$ ipython --no-banner

In [1]: import numpy as np

In [2]: np.set_printoptions(precision=3, suppress=True, linewidth=160, legacy="1.25")

In [3]: data = np.array([[9, 3, 0, 9], [3, 1, 0, 3], [0, 0, 0, 0], [9, 3, 0, 9]])

In [4]: # equal to its transpose

In [5]: r = np.linalg.matrix_rank(data)

In [6]: print(r)
1

In [7]: ns = np.linalg.svd(data)[2][r:].T

In [8]: print(ns @ ns.T)
[[ 0.526 -0.158  0.    -0.474]
 [-0.158  0.947  0.    -0.158]
 [ 0.     0.     1.     0.   ]
 [-0.474 -0.158  0.     0.526]]

In [9]: print([int(np.linalg.matrix_rank(np.delete(data, i, axis=0))) for i in range(4)])
[1, 1, 1, 1]

In [10]: print(np.linalg.matrix_rank(data.T @ data), np.linalg.matrix_rank(data @ data.T))
1 1

In [11]: print([int(np.linalg.matrix_rank(data[:i])) for i in range(1, len(data) + 1)])
[1, 1, 1, 1]

In [12]: vals, vecs = np.linalg.eigvalsh(data)
---------------------------------------------------------------------------
ValueError                                Traceback (most recent call last)
Cell In[12], line 1
----> 1 vals, vecs = np.linalg.eigvalsh(data)

ValueError: too many values to unpack (expected 2)

In [13]: vals, vecs = np.linalg.eigh(data)

In [14]: print(np.abs(vecs[:, -1]).round(6).argmax())
0

In [15]: print(vals.round(3) + 0)
[ 0.  0.  0. 19.]

In [16]: print(vecs @ np.diag(vals) @ vecs.T)
[[9. 3. 0. 9.]
 [3. 1. 0. 3.]
 [0. 0. 0. 0.]
 [9. 3. 0. 9.]]

In [17]: print(np.unique(vals.round(6) + 0, return_counts=True)[1])
[3 1]

In [18]: arr = np.load("sample17.npy")

In [19]: print(arr)
[[ 0  0  0  0 -1  0]
 [ 0  0 -1  0  0  0]
 [ 0  0  0  0  0  2]
 [ 0  0  0  0  0  0]
 [ 0  0  0  0  0  0]
 [ 0  0  0  0  0  0]]

In [20]: Uu, sig, Vt = np.linalg.svd(arr)

In [21]: vecs = Vt[:(sig > 1e-8).sum()]

In [22]: rng = np.random.default_rng(25709)

In [23]: x = arr[4] + 4 * arr[3] + rng.integers(2) * np.eye(6)[4]

In [24]: print(x)
[0. 0. 0. 0. 1. 0.]

In [25]: print(round(np.linalg.norm(x - vecs.T @ vecs @ x), 3))
0.0

In [26]: print(vecs.T @ vecs)
[[0. 0. 0. 0. 0. 0.]
 [0. 0. 0. 0. 0. 0.]
 [0. 0. 1. 0. 0. 0.]
 [0. 0. 0. 0. 0. 0.]
 [0. 0. 0. 0. 1. 0.]
 [0. 0. 0. 0. 0. 1.]]

In [27]: print(np.linalg.matrix_rank(np.vstack([arr, x])))
3

In [28]: t3 = np.stack([arr, 4 * arr, arr[::-1]])

In [29]: print(np.linalg.norm(t3, axis=(1, 2)))
[2.449 9.798 2.449]

In [30]: print(t3.sum(axis=0))
[[ 0  0  0  0 -5  0]
 [ 0  0 -5  0  0  0]
 [ 0  0  0  0  0 10]
 [ 0  0  0  0  0  2]
 [ 0  0 -1  0  0  0]
 [ 0  0  0  0 -1  0]]

In [31]: print(np.einsum("bij,cij->bc", t3, t3))
[[ 6 24  0]
 [24 96  0]
 [ 0  0  6]]

In [32]: print(np.linalg.matrix_rank(t3.reshape(3, -1)))
2

In [33]: J = np.loadtxt("dump.csv", delimiter=",")

In [34]: print(J)
[[5. 1. 1.]
 [1. 5. 1.]
 [1. 1. 5.]]

In [35]: other = J / np.sqrt((J ** 2).mean(axis=1, keepdims=True))

In [36]: print(J - J.mean(axis=1, keepdims=True))
[[ 2.667 -1.333 -1.333]
 [-1.333  2.667 -1.333]
 [-1.333 -1.333  2.667]]
